% ipython --no-banner

In [1]: import numpy as np

In [2]: np.set_printoptions(precision=1, suppress=True, linewidth=120, floatmode="fixed")

In [3]: rd = lambda a: np.round(a, 1) + 0

In [4]: data = np.array([[-0.9, 0.0, -1.2],
   ...:     [-0.8, 0.2, -1.1],
   ...:     [-2.8, 0.6, -3.0],
   ...:     [1.8, -0.4, 1.9],
   ...:     [-1.1, 0.1, -1.0],
   ...:     [0.2, 0.2, -0.2],
   ...:     [1.1, 0.1, 1.0],
   ...:     [-2.0, 0.4, -2.0],
   ...:     [1.8, -0.4, 2.0],
   ...:     [1.6, -0.5, 2.0],
   ...:     [-0.9, 0.2, -1.0],
   ...:     [-2.7, 0.4, -2.9],
   ...:     [0.0, 0.1, -0.1]])

In [5]: print(data)
[[-0.9  0.0 -1.2]
 [-0.8  0.2 -1.1]
 [-2.8  0.6 -3.0]
 [ 1.8 -0.4  1.9]
 [-1.1  0.1 -1.0]
 [ 0.2  0.2 -0.2]
 [ 1.1  0.1  1.0]
 [-2.0  0.4 -2.0]
 [ 1.8 -0.4  2.0]
 [ 1.6 -0.5  2.0]
 [-0.9  0.2 -1.0]
 [-2.7  0.4 -2.9]
 [ 0.0  0.1 -0.1]]

In [6]: print(np.linalg.cond(data) > 100)
False

In [7]: print([round(float(x), 1) for x in np.linalg.svd(data, compute_uv=False)[:3]])
[8.5, 0.6, 0.3]

In [8]: print(rd(np.abs(np.linalg.svd(data)[2][-1])))
[0.5 0.7 0.6]

In [9]: G = np.cov(data, rowvar=False)

In [10]: print(rd(G))
[[ 2.6 -0.5  2.8]
 [-0.5  0.1 -0.5]
 [ 2.8 -0.5  3.0]]

In [11]: print(rd(np.linalg.eigvalsh(G)[::-1]))
[5.7 0.0 0.0]

In [12]: print(G.shape)
(3, 3)

In [13]: print(np.argwhere(np.triu(np.abs(np.corrcoef(data.T)) > 0.8, 1)))
[[0 1]
 [0 2]
 [1 2]]

In [14]: print(np.median(data, axis=0))
[-0.8  0.1 -1.0]

In [15]: print(rd(data.std(axis=0)))
[1.5 0.3 1.7]

In [16]: print(rd(np.polyfit(data[:, 1], data[:, 2], 1)))
[-4.8 -0.1]
